% python3 -q
>>> import numpy as np
>>> np.set_printoptions(precision=2, suppress=True, linewidth=100)
>>> tidy = lambda a: np.round(a, 2) + 0
>>> m1 = np.array([[0.0, -1.0, 0.0, -1.0, 0.0, 0.0, 0.0, 0.0],
...     [-1.0, 0.0, 0.0, -1.0, 0.0, 0.0, 0.0, 0.0],
...     [0.0, 0.0, 0.0, 0.0, -1.0, 0.0, -1.0, 0.0],
...     [-1.0, -1.0, 0.0, 0.0, 0.0, 0.0, 0.0, 0.0],
...     [0.0, 0.0, -1.0, 0.0, 0.0, 0.0, -1.0, 0.0],
...     [0.0, 0.0, 0.0, 0.0, 0.0, 0.0, 0.0, -1.0],
...     [0.0, 0.0, -1.0, 0.0, -1.0, 0.0, 0.0, 0.0],
...     [0.0, 0.0, 0.0, 0.0, 0.0, -1.0, 0.0, 0.0]])
>>> m1
array([[ 0., -1.,  0., -1.,  0.,  0.,  0.,  0.],
       [-1.,  0.,  0., -1.,  0.,  0.,  0.,  0.],
       [ 0.,  0.,  0.,  0., -1.,  0., -1.,  0.],
       [-1., -1.,  0.,  0.,  0.,  0.,  0.,  0.],
       [ 0.,  0., -1.,  0.,  0.,  0., -1.,  0.],
       [ 0.,  0.,  0.,  0.,  0.,  0.,  0., -1.],
       [ 0.,  0., -1.,  0., -1.,  0.,  0.,  0.],
       [ 0.,  0.,  0.,  0.,  0., -1.,  0.,  0.]])
>>> # equal to its transpose
>>> t3 = np.stack([m1, -3 * m1, m1[::-1]])
>>> tidy(np.linalg.norm(t3, axis=(1, 2)))
array([ 3.74, 11.22,  3.74])
>>> t3.shape
(3, 8, 8)
>>> t3.sum(axis=0)
array([[ 0.,  2.,  0.,  2.,  0., -1.,  0.,  0.],
       [ 2.,  0., -1.,  2., -1.,  0.,  0.,  0.],
       [ 0.,  0.,  0.,  0.,  2.,  0.,  2., -1.],
       [ 2.,  2., -1.,  0.,  0.,  0., -1.,  0.],
       [-1., -1.,  2.,  0.,  0.,  0.,  2.,  0.],
       [ 0.,  0.,  0.,  0., -1.,  0., -1.,  2.],
       [-1.,  0.,  2., -1.,  2.,  0.,  0.,  0.],
       [ 0., -1.,  0., -1.,  0.,  2.,  0.,  0.]])
>>> x = np.array([-4, 7, 4, -1, -4, -9, 0, 5])
>>> target = m1 @ x
>>> coef, lr = np.zeros(8), 1 / np.linalg.norm(m1, 2) ** 2
>>> for i in range(6):
...     coef -= lr * m1.T @ (m1 @ coef - target)
...     if i % 1 == 0: print(i, round(np.linalg.norm(m1 @ coef - target), 2))
... 
0 10.68
1 8.01
2 6.01
3 4.5
4 3.38
5 2.53
>>> tidy(np.linalg.cond(m1))
np.float64(2.0)
>>> B = m1 / np.sqrt((m1 ** 2).mean(axis=1, keepdims=True))
>>> tidy(np.linalg.norm(B, axis=1))
array([2.83, 2.83, 2.83, 2.83, 2.83, 2.83, 2.83, 2.83])
>>> tidy(np.linalg.det(m1))
np.float64(-4.0)
>>> m1 @ m1
array([[2., 1., 0., 1., 0., 0., 0., 0.],
       [1., 2., 0., 1., 0., 0., 0., 0.],
       [0., 0., 2., 0., 1., 0., 1., 0.],
       [1., 1., 0., 2., 0., 0., 0., 0.],
       [0., 0., 1., 0., 2., 0., 1., 0.],
       [0., 0., 0., 0., 0., 1., 0., 0.],
       [0., 0., 1., 0., 1., 0., 2., 0.],
       [0., 0., 0., 0., 0., 0., 0., 1.]])
>>> arr = np.load("a.npy")
>>> arr
array([[3, 5, 0, 0, 4, 0, 0],
       [5, 3, 0, 0, 2, 0, 1],
       [0, 5, 0, 0, 8, 0, 0],
       [0, 7, 0, 0, 8, 0, 0],
       [3, 1, 0, 0, 2, 2, 0],
       [1, 0, 0, 0, 2, 0, 0],
       [1, 7, 0, 0, 6, 0, 0],
       [0, 5, 0, 0, 6, 0, 0],
       [0, 1, 0, 0, 4, 0, 0],
       [0, 5, 0, 0, 8, 0, 0],
       [1, 3, 0, 0, 4, 0, 0],
       [1, 0, 0, 0, 2, 0, 0],
       [3, 1, 0, 0, 2, 0, 0],
       [1, 7, 0, 0, 6, 0, 0],
       [3, 5, 0, 0, 4, 0, 2],
       [0, 9, 0, 0, 8, 0, 0],
       [0, 0, 0, 0, 2, 6, 0],
       [0, 0, 0, 0, 4, 3, 0],
       [0, 5, 0, 0, 8, 0, 0],
       [0, 0, 0, 0, 2, 2, 0],
       [0, 5, 0, 0, 8, 0, 0],
       [0, 3, 0, 0, 8, 0, 0],
       [1, 0, 0, 0, 2, 2, 0],
       [0, 9, 0, 0, 8, 0, 0],
       [0, 9, 0, 0, 8, 0, 0],
       [0, 5, 0, 0, 6, 0, 0]])
>>> # rows 2 and 9 are equal
>>> np.linalg.cond(arr) > 100
np.True_
>>> [round(float(x), 2) for x in np.linalg.svd(arr, compute_uv=False)[:3]]
[37.52, 8.73, 8.04]
>>> rng = np.random.default_rng(5534)
>>> B = arr + rng.integers(-2, 3, (26, 5)) @ rng.integers(-2, 3, (5, 7))
>>> B
array([[ -3,  13,   2,  -8,   2,  10,   2],
       [ -2,   1,  -5,   1,   2,   7,   0],
       [  1,  15,   7, -10,   7,   3,  -2],
       [  5,   2,  -1,   3,   6,  -4, -11],
       [  5,   1,   2,  -1,   3,   0, -12],
       [ -6,   5,   4,   0,   1,   6,   2],
       [ -5,   9,   2,   2,  18,  -4,   4],
       [  3,   5,   2,   1,  -4,   3,  -2],
       [ -4,  -1,  -4,   0,   2,   6,  -5],
       [  0,   7,   0,  -1,  11,  -2,  14],
       [  2,   1,   2,   4,   7,  -5,  -6],
       [  3,  -3,   2,   7,   7,  -9,   4],
       [  4,   3,  -4,  -8,  -3,   7,   2],
       [ -6,  12,   3,  -1,  12,   2,   5],
       [  1,  -1,  -6,   6,  16,  -8,  14],
       [  6,   8,  -1,  -2,   6,  -3,   2],
       [  4,  -2,  -2,  -2,   8,   0,  -4],
       [  0,   4,   6,   1,   1,   3,   4],
       [  5,  -3,  -1,  10,  11, -11,   0],
       [ -3,   7,   9,   0,  -3,   6,  -1],
       [ -3,   9,   4,   0,  15,  -3,   6],
       [ -1,   6,   5,   1,   4,   2,  -2],
       [  1,  -7,  -5,   6,   4,  -1,  -1],
       [  6,  10,   0,  -4,   4,  -1,   3],
       [ -1,  18,   7,  -7,   6,   4,  -1],
       [  0,   7,   1,  -3,   5,   2,  -4]])
>>> np.abs(B - arr).sum(axis=1)
array([38, 23, 34, 31, 20, 25, 32, 21, 23, 22, 23, 32, 29, 29, 52, 17, 26, 18, 38, 29, 27, 18, 24,
       19, 31, 13])
>>> np.linalg.matrix_rank(B - arr, tol=1e-8)
np.int64(5)
>>> tidy(np.linalg.svd(B - arr, compute_uv=False))
array([43.5 , 33.59, 22.86, 20.99, 16.99,  0.  ,  0.  ])
>>> np.allclose(arr[:-1].T @ np.linalg.lstsq(arr[:-1].T, arr[-1])[0], arr[-1])
True
>>> np.abs(np.diag(np.linalg.qr(arr)[1])) > 1e-9
array([ True,  True, False, False,  True,  True,  True])
>>> K = np.load("x.npy")
>>> tidy(K)
array([[ 27.7 ,   5.22,   4.78,  -1.68, -10.84,  15.4 ],
       [ 24.08,   4.6 ,   3.79,  -1.46,  -9.82,  13.2 ],
       [  7.65,   2.09,   0.1 ,  -1.  ,  -4.27,   3.37],
       [  6.98,   2.  ,   0.  ,  -1.  ,  -3.99,   2.99],
       [  1.07,   0.81,  -0.3 ,  -0.7 ,  -0.88,   0.03],
       [  0.82,   0.7 ,  -0.25,  -0.62,  -0.7 ,  -0.03],
       [ -0.48,  -1.92,   0.36,   2.14,   0.5 ,   1.01],
       [ -1.53,  -8.18,  -0.52,   9.62,  -0.47,   3.78],
       [ -2.88, -12.08,  -1.77,  14.27,  -1.42,   4.81],
       [ -4.41, -15.51,  -3.09,  18.34,  -2.31,   5.42]])
>>> # null space of dimension 3
>>> left, sig, Vt = np.linalg.svd(K)
>>> np.argmax(sig[:-1] / (sig[1:] + 1e-6)) + 1
np.int64(3)
>>> B = left[:, :3] @ np.diag(sig[:3]) @ Vt[:3]
>>> np.linalg.matrix_rank(B)
np.int64(3)
>>> tidy(np.abs(K - B).max())
np.float64(0.0)
>>> tidy(np.linalg.norm(K - B, 2)), tidy(sig[3])
(np.float64(0.0), np.float64(0.0))
>>> np.linalg.matrix_rank(K, rtol=0.1)
np.int64(2)
>>> [round(float(x), 2) for x in np.linalg.svd(K, compute_uv=False)[:3]]
[47.81, 34.02, 3.34]
>>> np.linalg.cond(K) > 100
np.True_
>>> mat = np.load("data.npy")
>>> mat
array([[ 1, -1, -1,  1, -1, -3],
       [ 3,  3,  2,  0,  3, -1],
       [-1,  1, -1,  0,  3,  0],
       [ 2, -2, -3,  2, -2,  1],
       [-1, -2, -1,  1,  3,  0],
       [-2, -3,  0,  3,  1,  0]])
>>> B = np.linalg.inv(mat)
>>> np.allclose(B, mat.T)
False
>>> tidy(np.linalg.det(mat) * np.linalg.det(B))
np.float64(1.0)
